% python3 -q
>>> import numpy as np
>>> from numpy import linalg as LA
>>> np.set_printoptions(precision=2, suppress=True, linewidth=160)
>>> tidy = lambda a: np.round(a, 2) + 0
>>> out = np.array([[-2], [-1], [0], [2]])
>>> W2 = np.array([[2, 0, 2, 2, -2, -2]])
>>> J = out @ W2
>>> print(J)
[[-4  0 -4 -4  4  4]
 [-2  0 -2 -2  2  2]
 [ 0  0  0  0  0  0]
 [ 4  0  4  4 -4 -4]]
>>> ang = np.radians(36)
>>> r_ = np.eye(6)
>>> r_[5, 5] = r_[4, 4] = np.cos(ang)
>>> r_[5, 4], r_[4, 5] = -np.sin(ang), np.sin(ang)
>>> print(tidy(r_))
[[ 1.    0.    0.    0.    0.    0.  ]
 [ 0.    1.    0.    0.    0.    0.  ]
 [ 0.    0.    1.    0.    0.    0.  ]
 [ 0.    0.    0.    1.    0.    0.  ]
 [ 0.    0.    0.    0.    0.81  0.59]
 [ 0.    0.    0.    0.   -0.59  0.81]]
>>> out = J @ r_.T
>>> print(tidy(LA.det(r_)), tidy(np.trace(r_)))
1.0 5.62
>>> print(np.allclose(LA.norm(J, axis=1), LA.norm(out, axis=1)))
True
>>> print(tidy(out))
[[-4.    0.   -4.   -4.    5.59  0.88]
 [-2.    0.   -2.   -2.    2.79  0.44]
 [ 0.    0.    0.    0.    0.    0.  ]
 [ 4.    0.    4.    4.   -5.59 -0.88]]
>>> print(tidy(np.abs(out - J).max(axis=0)))
[0.   0.   0.   0.   1.59 3.12]
>>> print(np.argsort(-LA.norm(J, axis=0).round(6), kind="stable")[:3])
[0 2 3]
>>> print(tidy(LA.norm(J, 2) / LA.norm(J)))
1.0
>>> print(LA.matrix_rank(J, rtol=0.1))
1
>>> x0 = np.array([2, 2, 2, 1, 1, 3])
>>> a = np.maximum(J @ x0, 0)
>>> print(tidy(np.tanh(J @ x0)))
[-1.   -0.96  0.    1.  ]
>>> print(np.maximum(J @ (3 * x0), 0))
[ 0  0  0 12]
>>> print(J.T @ a)
[ 16   0  16  16 -16 -16]
>>> G = J.T @ J
>>> print(G)
[[ 36   0  36  36 -36 -36]
 [  0   0   0   0   0   0]
 [ 36   0  36  36 -36 -36]
 [ 36   0  36  36 -36 -36]
 [-36   0 -36 -36  36  36]
 [-36   0 -36 -36  36  36]]
